$ python3 -q
>>> import numpy as np
>>> np.set_printoptions(suppress=True, linewidth=160)
>>> W0 = np.load("run19.npy")
>>> W0.round(2) + 0
array([[-8.38,  3.38,  1.93,  3.84],
       [-5.43,  2.53,  7.98, -0.63],
       [-3.34,  0.92, -7.64,  5.43],
       [ 8.13, -3.15,  0.57, -4.86],
       [ 8.09, -3.13,  0.76, -4.92],
       [-6.69,  2.41, -4.13,  5.69],
       [-5.71,  2.63,  7.76, -0.37],
       [ 6.85, -3.02, -6.58, -0.82],
       [ 1.96, -1.23, -9.2 ,  3.16],
       [ 1.55, -1.08, -9.21,  3.4 ],
       [ 1.15,  0.  ,  8.75, -4.71],
       [ 3.77, -1.1 ,  7.34, -5.54],
       [ 0.24,  0.36,  9.01, -4.32],
       [-1.32,  0.98,  9.21, -3.53],
       [ 7.19, -2.65,  3.23, -5.56],
       [ 8.27, -3.24, -0.16, -4.6 ],
       [ 0.19,  0.38,  9.02, -4.29],
       [-2.28,  1.36,  9.17, -2.97],
       [ 4.15, -1.26,  7.05, -5.61],
       [-2.47,  0.55, -8.17,  5.18],
       [-1.79,  1.17,  9.21, -3.26],
       [ 0.34,  0.32,  8.99, -4.36],
       [-4.73,  1.52, -6.54,  5.71],
       [ 7.13, -3.1 , -6.17, -1.17],
       [-5.71,  1.96, -5.49,  5.78],
       [ 8.38, -3.37, -1.77, -3.92],
       [ 6.42, -2.87, -7.1 , -0.34],
       [ 7.42, -3.19, -5.69, -1.56],
       [-8.28,  3.25,  0.24,  4.57]])
>>> gram = np.cov(W0, rowvar=False)
>>> np.round(np.median(W0, axis=0), 2)
array([ 0.34,  0.32,  0.57, -1.56])
>>> np.round(np.linalg.eigvalsh(gram)[::-1], 2) + 0
array([57.56, 43.78,  0.  ,  0.  ])
>>> np.round(W0.std(axis=0), 2)
array([5.45, 2.21, 6.83, 4.08])
>>> np.round(np.corrcoef(W0[:, 0], W0[:, 3])[0, 1], 2)
np.float64(-0.64)
>>> np.argsort(-W0.std(axis=0).round(6), kind="stable")
array([2, 0, 3, 1])
>>> rk = np.linalg.matrix_rank(W0)
>>> rk
np.int64(2)
>>> ns = np.linalg.svd(W0)[2][rk:].T
>>> print(np.allclose(W0 @ ns, 0))
True
>>> [int(np.linalg.matrix_rank(W0[:, :j + 1])) for j in range(4)]
[1, 2, 2, 2]
>>> X = np.array([[13.72, 9.51, -19.86],
...     [12.9, 5.82, -7.19],
...     [11.99, 3.68, -0.08],
...     [20.99, 11.33, -17.97],
...     [17.39, 6.37, -3.65],
...     [-14.39, -10.01, 21.57],
...     [3.85, 2.65, -5.25],
...     [-6.46, -6.42, 16.26],
...     [16.45, 10.95, -21.5],
...     [-22.68, -14.03, 26.95],
...     [-5.51, -2.49, 3.61],
...     [-10.21, -6.07, 10.92],
...     [-20.91, -9.81, 12.42],
...     [11.72, 8.89, -19.92]])
>>> np.argsort(-np.linalg.norm(X, axis=0).round(6), kind="stable")[:3]
array([2, 0, 1])
>>> [round(float(x), 2) for x in np.linalg.svd(X, compute_uv=False)[:3]]
[83.87, 19.14, 0.34]
>>> print(round(np.log10(np.linalg.cond(X))))
2
>>> Xc = X - X.mean(axis=1)
Traceback (most recent call last):
  File "<python-input-19>", line 1, in <module>
    Xc = X - X.mean(axis=1)
         ~~^~~~~~~~~~~~~~~~
ValueError: operands could not be broadcast together with shapes (14,3) (14,) 
>>> Xc = X - X.mean(axis=0)
>>> U, sigma, VT = np.linalg.svd(Xc, full_matrices=False)
>>> np.round(VT[0] * np.sign(VT[0, np.abs(VT[0]).argmax()]), 2)
array([-0.63, -0.37,  0.68])
>>> np.searchsorted(np.cumsum(sigma ** 2) / (sigma ** 2).sum(), 0.9) + 1
np.int64(1)
>>> sigma.round(2)
array([83.61, 18.48,  0.31])
>>> out = X / np.sqrt((X ** 2).mean(axis=1, keepdims=True))
>>> out[0].round(2)
array([ 0.92,  0.63, -1.33])
>>> q, r_ = np.linalg.qr(X)
>>> np.trace(q @ q.T)
np.float64(3.0)
>>> np.round(q @ r_, 2)
array([[ 13.72,   9.51, -19.86],
       [ 12.9 ,   5.82,  -7.19],
       [ 11.99,   3.68,  -0.08],
       [ 20.99,  11.33, -17.97],
       [ 17.39,   6.37,  -3.65],
       [-14.39, -10.01,  21.57],
       [  3.85,   2.65,  -5.25],
       [ -6.46,  -6.42,  16.26],
       [ 16.45,  10.95, -21.5 ],
       [-22.68, -14.03,  26.95],
       [ -5.51,  -2.49,   3.61],
       [-10.21,  -6.07,  10.92],
       [-20.91,  -9.81,  12.42],
       [ 11.72,   8.89, -19.92]])
>>> print(np.round(q.T @ q, 2) + 0)
[[1. 0. 0.]
 [0. 1. 0.]
 [0. 0. 1.]]
>>> r_.round(2)
array([[-54.76, -30.63,  51.71],
       [  0.  ,   7.23, -27.12],
       [  0.  ,   0.  ,   1.36]])
>>> np.allclose(r_.T @ r_, X.T @ X)
True
